In [1]: import numpy as np

In [2]: np.set_printoptions(precision=1, suppress=True, linewidth=200, sign=" ")

In [3]: rnd = lambda a: np.round(a, 1) + 0

In [4]: E = np.array([[3, 1, 1, 2, 3, -3, 1, 1, -4],
   ...:     [4, 5, 5, -4, 0, 0, 4, 3, -1],
   ...:     [0, -5, 0, 2, -5, -4, 3, 3, 5],
   ...:     [0, 0, 4, 3, -4, 3, -5, 4, 1],
   ...:     [2, -1, -1, 5, 2, 2, -1, 4, -1],
   ...:     [-2, 1, 3, -1, 4, -2, -2, -1, 1],
   ...:     [5, -3, -4, 4, -5, 4, -2, 3, 1],
   ...:     [-2, 1, 5, -5, 1, 4, 2, 3, -1],
   ...:     [-3, 1, -2, 1, 0, 5, 5, 1, -5],
   ...:     [-1, -5, 5, -2, -3, 0, -4, -3, -1]])

In [5]: E[:, 4] = 4 * E[:, 2]

In [6]: print(E)
[[  3   1   1   2   4  -3   1   1  -4]
 [  4   5   5  -4  20   0   4   3  -1]
 [  0  -5   0   2   0  -4   3   3   5]
 [  0   0   4   3  16   3  -5   4   1]
 [  2  -1  -1   5  -4   2  -1   4  -1]
 [ -2   1   3  -1  12  -2  -2  -1   1]
 [  5  -3  -4   4 -16   4  -2   3   1]
 [ -2   1   5  -5  20   4   2   3  -1]
 [ -3   1  -2   1  -8   5   5   1  -5]
 [ -1  -5   5  -2  20   0  -4  -3  -1]]

In [7]: # column 4 is much longer than the rest

In [8]: print(rnd(np.trace(np.linalg.pinv(E) @ E)))
8.0

In [9]: print(np.abs(np.diag(np.linalg.qr(E)[1])) > 1e-9)
[ True  True  True  True False  True  True  True  True]

In [10]: print(rnd(E @ np.linalg.pinv(E) @ E))
[[  3.   1.   1.   2.   4.  -3.   1.   1.  -4.]
 [  4.   5.   5.  -4.  20.   0.   4.   3.  -1.]
 [  0.  -5.   0.   2.   0.  -4.   3.   3.   5.]
 [  0.   0.   4.   3.  16.   3.  -5.   4.   1.]
 [  2.  -1.  -1.   5.  -4.   2.  -1.   4.  -1.]
 [ -2.   1.   3.  -1.  12.  -2.  -2.  -1.   1.]
 [  5.  -3.  -4.   4. -16.   4.  -2.   3.   1.]
 [ -2.   1.   5.  -5.  20.   4.   2.   3.  -1.]
 [ -3.   1.  -2.   1.  -8.   5.   5.   1.  -5.]
 [ -1.  -5.   5.  -2.  20.   0.  -4.  -3.  -1.]]

In [11]: rank = np.linalg.matrix_rank(E)

In [12]: print(rank)
8

In [13]: N = np.linalg.svd(E)[2][rank:].T

In [14]: print(rnd(N @ N.T))
[[ 0.   0.   0.   0.   0.   0.   0.   0.   0. ]
 [ 0.   0.   0.   0.   0.   0.   0.   0.   0. ]
 [ 0.   0.   0.9  0.  -0.2  0.   0.   0.   0. ]
 [ 0.   0.   0.   0.   0.   0.   0.   0.   0. ]
 [ 0.   0.  -0.2  0.   0.1  0.   0.   0.   0. ]
 [ 0.   0.   0.   0.   0.   0.   0.   0.   0. ]
 [ 0.   0.   0.   0.   0.   0.   0.   0.   0. ]
 [ 0.   0.   0.   0.   0.   0.   0.   0.   0. ]
 [ 0.   0.   0.   0.   0.   0.   0.   0.   0. ]]

In [15]: print([int(np.linalg.matrix_rank(np.delete(E, i, axis=0))) for i in range(10)])
[8, 8, 8, 8, 8, 8, 8, 8, 8, 8]

In [16]: print(np.linalg.matrix_rank(E.T @ E), np.linalg.matrix_rank(E @ E.T))
8 8

In [17]: rng = np.random.default_rng(5864)

In [18]: lab = rng.integers(0, 3, 6)

In [19]: m1 = (lab[:, None] == lab) * 3 + np.eye(6)

In [20]: print(m1)
[[ 4.  0.  0.  0.  0.  0.]
 [ 0.  4.  0.  0.  0.  0.]
 [ 0.  0.  4.  3.  3.  3.]
 [ 0.  0.  3.  4.  3.  3.]
 [ 0.  0.  3.  3.  4.  3.]
 [ 0.  0.  3.  3.  3.  4.]]

In [21]: # symmetric

In [22]: w, V = np.linalg.eigh(m1)

In [23]: print(rnd(np.linalg.eigvalsh(m1 + -2 * np.eye(6))))
[-1. -1. -1.  2.  2. 11.]

In [24]: print(rnd(np.linalg.eigvalsh(m1 @ m1)))
[   1.    1.    1.   16.   16.  169.]

In [25]: print(rnd(w.sum()), np.trace(m1))
24.0 24.0

In [26]: print(rnd(V.T @ m1 @ V))
[[  1.   0.   0.   0.   0.   0.]
 [  0.   1.   0.   0.   0.   0.]
 [  0.   0.   1.   0.   0.   0.]
 [  0.   0.   0.   4.   0.   0.]
 [  0.   0.   0.   0.   4.   0.]
 [  0.   0.   0.   0.   0.  13.]]

In [27]: print(rnd(V.T @ V))
[[ 1.  0.  0.  0.  0.  0.]
 [ 0.  1.  0.  0.  0.  0.]
 [ 0.  0.  1.  0.  0.  0.]
 [ 0.  0.  0.  1.  0.  0.]
 [ 0.  0.  0.  0.  1.  0.]
 [ 0.  0.  0.  0.  0.  1.]]

In [28]: print(np.unique(w.round(6) + 0, return_counts=True)[1])
[ 3  2  1]
